% ipython --no-banner

In [1]: import numpy as np

In [2]: from numpy import linalg as LA

In [3]: np.set_printoptions(precision=2, suppress=True, linewidth=100)

In [4]: rng = np.random.default_rng(25)

In [5]: A = rng.normal(size=(26, 3))

In [6]: A = 5 * A / LA.norm(A, axis=1, keepdims=True)

In [7]: A
Out[7]: 
array([[ 2.77, -0.04, -4.16],
       [-4.63,  0.04,  1.89],
       [ 2.07, -1.06,  4.42],
       [ 4.95, -0.58, -0.4 ],
       [ 4.71, -1.25,  1.1 ],
       [ 3.42,  3.33, -1.48],
       [-3.19, -3.85, -0.1 ],
       [ 0.43, -2.23,  4.45],
       [ 0.13,  0.03, -5.  ],
       [-4.35, -2.18,  1.13],
       [-2.42,  4.36,  0.41],
       [ 2.26,  1.06,  4.33],
       [ 2.43, -1.45,  4.12],
       [-4.07,  2.7 , -1.08],
       [-1.16,  4.66,  1.4 ],
       [ 4.56, -1.44,  1.46],
       [ 1.07,  3.88,  2.96],
       [ 1.76,  4.17,  2.12],
       [-2.62,  1.11,  4.11],
       [-1.58,  4.62,  1.08],
       [-1.79,  1.32, -4.48],
       [-2.56, -3.88,  1.85],
       [-2.7 , -4.13,  0.8 ],
       [-2.28, -3.44, -2.83],
       [ 4.03,  0.66, -2.89],
       [ 4.09,  0.71,  2.79]])

In [8]: proj = A @ LA.solve(A.T @ A, A.T)

In [9]: np.diag(proj)
Out[9]: 
array([0.12, 0.11, 0.11, 0.11, 0.11, 0.11, 0.11, 0.12, 0.12, 0.1 , 0.13, 0.11, 0.11, 0.12, 0.13,
       0.11, 0.12, 0.12, 0.12, 0.13, 0.12, 0.12, 0.11, 0.11, 0.11, 0.1 ])

In [10]: np.round(np.trace(proj), 2)
Out[10]: np.float64(3.0)

In [11]: proj @ A[:, 1]
Out[11]: 
array([-0.04,  0.04, -1.06, -0.58, -1.25,  3.33, -3.85, -2.23,  0.03, -2.18,  4.36,  1.06, -1.45,
        2.7 ,  4.66, -1.44,  3.88,  4.17,  1.11,  4.62,  1.32, -3.88, -4.13, -3.44,  0.66,  0.71])

In [12]: np.round(LA.eigvalsh(proj), 2) + 0
Out[12]: 
array([0., 0., 0., 0., 0., 0., 0., 0., 0., 0., 0., 0., 0., 0., 0., 0., 0., 0., 0., 0., 0., 0., 0.,
       1., 1., 1.])

In [13]: d = LA.norm(A[:, None] - A[None], axis=-1)

In [14]: np.unravel_index(d.round(6).argmax(), d.shape)
Out[14]: (np.int64(2), np.int64(20))

In [15]: d[3].round(6).argsort(kind="stable")[:4]
Out[15]: array([ 3,  4, 15, 24])

In [16]: d.mean(axis=1).argmax()
Out[16]: np.int64(8)

In [17]: np.flatnonzero(d[3] < d.mean() / 2)
Out[17]: array([ 3,  4, 15, 24])

In [18]: other = np.array([[2, 1], [2, 1]])

In [19]: basis = np.array([[-4, 8], [1, -5]])

In [20]: E = np.kron(other, basis)

In [21]: E
Out[21]: 
array([[ -8,  16,  -4,   8],
       [  2, -10,   1,  -5],
       [ -8,  16,  -4,   8],
       [  2, -10,   1,  -5]])

In [22]: LA.cond(E) > 100
Out[22]: np.True_

In [23]: np.round(LA.norm(E, 2) / LA.norm(E), 2)
Out[23]: np.float64(0.99)

In [24]: left, sigma, VT = LA.svd(E)

In [25]: vecs = VT[:(sigma > 1e-8).sum()]

In [26]: vec = E[3] + 4 * E[1] + rng.integers(2) * np.eye(4)[2]

In [27]: vec
Out[27]: array([ 10., -50.,   5., -25.])

In [28]: np.round(LA.norm(vec - vecs.T @ vecs @ vec), 2)
Out[28]: np.float64(0.0)

In [29]: np.diag(vecs.T @ vecs)
Out[29]: array([0.8, 0.8, 0.2, 0.2])

In [30]: np.round(vecs.T @ vecs, 2) + 0
Out[30]: 
array([[0.8, 0. , 0.4, 0. ],
       [0. , 0.8, 0. , 0.4],
       [0.4, 0. , 0.2, 0. ],
       [0. , 0.4, 0. , 0.2]])

In [31]: other = np.array([[1, 2], [2, -3]])

In [32]: basis = np.array([[-2, -3], [3, -1]])

In [33]: data = np.block([[other, np.zeros((2, 2))], [np.zeros((2, 2)), basis]])

In [34]: data
Out[34]: 
array([[ 1.,  2.,  0.,  0.],
       [ 2., -3.,  0.,  0.],
       [ 0.,  0., -2., -3.],
       [ 0.,  0.,  3., -1.]])

In [35]: Q = data.astype(float).copy()

In [36]: for j in range(4):
    ...:     Q[:, j] -= Q[:, :j] @ (Q[:, :j].T @ Q[:, j])
    ...:     Q[:, j] /= LA.norm(Q[:, j])
    ...: 

In [37]: np.round(Q.T @ Q, 2) + 0
Out[37]: 
array([[1., 0., 0., 0.],
       [0., 1., 0., 0.],
       [0., 0., 1., 0.],
       [0., 0., 0., 1.]])

In [38]: Q
Out[38]: 
array([[ 0.45,  0.89,  0.  ,  0.  ],
       [ 0.89, -0.45,  0.  ,  0.  ],
       [ 0.  ,  0.  , -0.55, -0.83],
       [ 0.  ,  0.  ,  0.83, -0.55]])

In [39]: np.round(Q.T @ data, 2) + 0
Out[39]: 
array([[ 2.24, -1.79,  0.  ,  0.  ],
       [ 0.  ,  3.13,  0.  ,  0.  ],
       [ 0.  ,  0.  ,  3.61,  0.83],
       [ 0.  ,  0.  ,  0.  ,  3.05]])

In [40]: data.sum(axis=0)
Out[40]: array([ 3., -1.,  1., -4.])

In [41]: np.count_nonzero(data)
Out[41]: np.int64(8)

In [42]: np.unravel_index(np.abs(data).argmax(), data.shape)
Out[42]: (np.int64(1), np.int64(1))

In [43]: K = np.load("mat.npy")

In [44]: K
Out[44]: 
array([[-0.8,  0. , -0.5],
       [ 2. , 11.5, -0.7],
       [-1.4,  0. ,  1. ],
       [ 0.2,  5. ,  0.9]])

In [45]: labels = rng.permutation(3)

In [46]: other = K[:, labels] * rng.choice([-1, 1], 3)

In [47]: other
Out[47]: 
array([[-0.8,  0. ,  0.5],
       [ 2. , 11.5,  0.7],
       [-1.4,  0. , -1. ],
       [ 0.2,  5. , -0.9]])

In [48]: left, _, VT = LA.svd(K.T @ other)

In [49]: labels
Out[49]: array([0, 1, 2])

In [50]: np.round(LA.lstsq(K, other)[0], 2) + 0
Out[50]: 
array([[ 1.,  0.,  0.],
       [ 0.,  1.,  0.],
       [ 0.,  0., -1.]])

In [51]: Q, r_ = LA.qr(K)

In [52]: round(np.trace(Q @ Q.T), 2)
Out[52]: np.float64(3.0)

In [53]: np.round(Q.T @ Q, 2) + 0
Out[53]: 
array([[1., 0., 0.],
       [0., 1., 0.],
       [0., 0., 1.]])

In [54]: np.allclose(r_.T @ r_, K.T @ K)
Out[54]: True

In [55]: Q
Out[55]: 
array([[-0.31, -0.34,  0.77],
       [ 0.78, -0.51,  0.24],
       [-0.54, -0.6 , -0.17],
       [ 0.08, -0.51, -0.56]])

In [56]: np.round(abs(r_[0, 0]), 2), round(float(LA.norm(K[:, 0])), 2)
Out[56]: (np.float64(2.58), 2.58)

In [57]: np.abs(np.diag(r_))
Out[57]: array([2.58, 8.4 , 1.23])

In [58]: f, g = K[1], K[3]

In [59]: f @ g
Out[59]: np.float64(57.27)

In [60]: pr = (f @ g) / (f @ f) * f

In [61]: LA.matrix_rank(np.outer(f, g))
Out[61]: np.int64(1)

In [62]: np.round(LA.norm(f + g) ** 2 + LA.norm(f - g) ** 2, 2)
Out[62]: np.float64(325.18)

In [63]: proj = K @ LA.solve(K.T @ K, K.T)

In [64]: proj @ K[:, 2]
Out[64]: array([-0.5, -0.7,  1. ,  0.9])

In [65]: proj
Out[65]: 
array([[ 0.81,  0.12,  0.24, -0.28],
       [ 0.12,  0.92, -0.16,  0.18],
       [ 0.24, -0.16,  0.69,  0.36],
       [-0.28,  0.18,  0.36,  0.58]])

In [66]: np.allclose(proj @ proj, proj)
Out[66]: True

In [67]: J = np.load("block18.npy")

In [68]: J
Out[68]: 
array([[-6,  2,  7],
       [-6,  2,  7],
       [-7,  1,  6],
       [-4,  4,  9]])

In [69]: r = LA.matrix_rank(J)

In [70]: r
Out[70]: np.int64(2)

In [71]: null = LA.svd(J)[2][r:].T

In [72]: null.shape
Out[72]: (3, 1)

In [73]: [int(LA.matrix_rank(J[:, :j + 1])) for j in range(3)]
Out[73]: [1, 2, 2]

In [74]: np.allclose(J @ null, 0)
Out[74]: True

In [75]: null @ null.T
Out[75]: 
array([[ 0.1 , -0.25,  0.16],
       [-0.25,  0.66, -0.4 ],
       [ 0.16, -0.4 ,  0.25]])

In [76]: other = J / LA.norm(J, axis=1, keepdims=True)

In [77]: cov = other @ other.T

In [78]: (cov - 2 * np.eye(4)).round(6).argmax(axis=1)
Out[78]: array([1, 0, 0, 0])

In [79]: round(float(np.degrees(np.arccos(np.clip(cov[2, 3], -1, 1)))), 2)
Out[79]: 29.26

In [80]: (np.abs(cov) > 0.9).astype(int)
Out[80]: 
array([[1, 1, 1, 1],
       [1, 1, 1, 1],
       [1, 1, 1, 0],
       [1, 1, 0, 1]])

In [81]: J @ LA.pinv(J) @ J
Out[81]: 
array([[-6.,  2.,  7.],
       [-6.,  2.,  7.],
       [-7.,  1.,  6.],
       [-4.,  4.,  9.]])

In [82]: np.unique(J.round(6), axis=0).shape
Out[82]: (3, 3)

In [83]: np.argsort(-LA.norm(J, axis=0).round(6), kind="stable")[:3]
Out[83]: array([2, 0, 1])

In [84]: LA.cond(J) > 100
Out[84]: np.True_

In [85]: left, sigma, VT = LA.svd(J)

In [86]: vecs = VT[:(sigma > 1e-8).sum()]

In [87]: vec = J[0] + 4 * J[3] + rng.integers(2) * np.eye(3)[1]

In [88]: vec
Out[88]: array([-22.,  18.,  43.])

In [89]: np.diag(vecs.T @ vecs)
Out[89]: array([0.9 , 0.34, 0.75])

In [90]: np.allclose(vecs.T @ vecs @ vec, vec)
Out[90]: True

In [91]: LA.matrix_rank(np.vstack([J, vec]))
Out[91]: np.int64(2)

In [92]: vecs.T @ vecs
Out[92]: 
array([[ 0.9 ,  0.25, -0.16],
       [ 0.25,  0.34,  0.4 ],
       [-0.16,  0.4 ,  0.75]])

In [93]: F = np.load("run11.npy")

In [94]: F
Out[94]: 
array([[ 2,  2,  3,  2],
       [ 2, 12, 13,  7],
       [ 3, 13, 19,  5],
       [ 2,  7,  5,  9]])

In [95]: other = LA.inv(F)

In [96]: round(LA.det(F) * LA.det(other), 2)
Out[96]: np.float64(1.0)

In [97]: round(LA.cond(F), 2)
Out[97]: np.float64(61.02)

In [98]: (np.abs(other) > 1e-9).astype(int)
Out[98]: 
array([[1, 1, 1, 1],
       [1, 1, 1, 1],
       [1, 1, 1, 1],
       [1, 1, 1, 1]])

In [99]: round(LA.slogdet(F)[0], 2)
Out[99]: np.float64(1.0)

In [100]: LA.inv(other)
Out[100]: 
array([[ 2.,  2.,  3.,  2.],
       [ 2., 12., 13.,  7.],
       [ 3., 13., 19.,  5.],
       [ 2.,  7.,  5.,  9.]])

In [101]: np.allclose(other, F.T)
Out[101]: False

In [102]: vec = np.array([2, 1, 0, 2])

In [103]: target = F @ vec

In [104]: c, lr = np.zeros(4), 1 / LA.norm(F, 2) ** 2

In [105]: for i in range(6):
     ...:     c -= lr * F.T @ (F @ c - target)
     ...:     if i % 2 == 0: print(i, round(LA.norm(F @ c - target), 2))
     ...: 
0 13.68
2 12.42
4 11.29

In [106]: round(float(LA.cond(F)), 2)
Out[106]: 61.02

In [107]: c
Out[107]: array([0.26, 0.95, 0.85, 0.96])

In [108]: ev, vecs = LA.eigh(F)

In [109]: vec = np.array([5, -2, -3, 2])

In [110]: (np.sign(vecs[:, -1].round(6)) == np.sign(vecs[0, -1].round(6))).astype(int)
Out[110]: array([1, 1, 1, 1])

In [111]: LA.eigvalsh(F[1:, 1:])
Out[111]: array([ 0.92,  7.14, 31.94])

In [112]: vecs * np.abs(ev) @ vecs.T
Out[112]: 
array([[ 2.,  2.,  3.,  2.],
       [ 2., 12., 13.,  7.],
       [ 3., 13., 19.,  5.],
       [ 2.,  7.,  5.,  9.]])

In [113]: vecs * np.sqrt(ev) @ vecs.T
Out[113]: 
array([[1.25, 0.14, 0.5 , 0.41],
       [0.14, 2.64, 1.92, 1.16],
       [0.5 , 1.92, 3.86, 0.39],
       [0.41, 1.16, 0.39, 2.71]])

In [114]: vecs * np.maximum(ev, 0) @ vecs.T
Out[114]: 
array([[ 2.,  2.,  3.,  2.],
       [ 2., 12., 13.,  7.],
       [ 3., 13., 19.,  5.],
       [ 2.,  7.,  5.,  9.]])

In [115]: np.abs(F).sum(axis=1).max(), np.round(np.abs(ev).max(), 2)
Out[115]: (np.int64(40), np.float64(32.48))

In [116]: Q, _ = LA.qr(np.array([[0.8, -0.8, 2.7], [0.5, 0.3, -2.1], [-0.1, 0.7, 0.8]]))

In [117]: feats = 3 * Q

In [118]: feats
Out[118]: 
array([[-2.53,  0.97,  1.29],
       [-1.58, -1.96, -1.63],
       [ 0.32, -2.05,  2.17]])

In [119]: feats @ feats
Out[119]: 
array([[ 5.27, -7.  , -2.04],
       [ 6.59,  5.65, -2.37],
       [ 3.13, -0.11,  8.44]])

In [120]: LA.matrix_power(feats, 4)
Out[120]: 
array([[-24.75, -76.27, -11.46],
       [ 64.6 , -13.93, -46.83],
       [ 42.13, -23.46,  65.09]])

In [121]: round(float(np.trace(feats)), 2)
Out[121]: -2.33

In [122]: round(LA.det(feats), 2)
Out[122]: np.float64(27.0)

In [123]: X = np.load("m.npy")

In [124]: X
Out[124]: 
array([[ 1., -3.,  0.,  0.],
       [-3., -1., -3.,  0.],
       [ 0., -3., -2., -3.],
       [ 0.,  0., -3.,  0.]])

In [125]: (X - X.T) / 2
Out[125]: 
array([[0., 0., 0., 0.],
       [0., 0., 0., 0.],
       [0., 0., 0., 0.],
       [0., 0., 0., 0.]])

In [126]: np.allclose(X, X.T)
Out[126]: True

In [127]: LA.matrix_power(X, 4)
Out[127]: 
array([[181.,  81., 288.,  54.],
       [ 81., 523., 423., 306.],
       [288., 423., 682., 267.],
       [ 54., 306., 267., 198.]])

In [128]: np.sort(np.abs(LA.eigvals(X)))
Out[128]: array([1.82, 2.  , 4.14, 5.96])

In [129]: (X + X.T) / 2
Out[129]: 
array([[ 1., -3.,  0.,  0.],
       [-3., -1., -3.,  0.],
       [ 0., -3., -2., -3.],
       [ 0.,  0., -3.,  0.]])

In [130]: round(float(np.abs(LA.eigvals(X)).max()), 2)
Out[130]: 5.96

In [131]: labels = rng.permutation(4)

In [132]: other = X[:, labels] * rng.choice([-1, 1], 4)

In [133]: other
Out[133]: 
array([[-0., -1.,  0.,  3.],
       [-0.,  3., -3.,  1.],
       [ 3., -0., -2.,  3.],
       [-0., -0., -3., -0.]])

In [134]: left, _, VT = LA.svd(X.T @ other)

In [135]: np.round(left @ VT, 2) + 0
Out[135]: 
array([[ 0., -1.,  0.,  0.],
       [ 0.,  0.,  0., -1.],
       [ 0.,  0.,  1.,  0.],
       [-1.,  0.,  0.,  0.]])
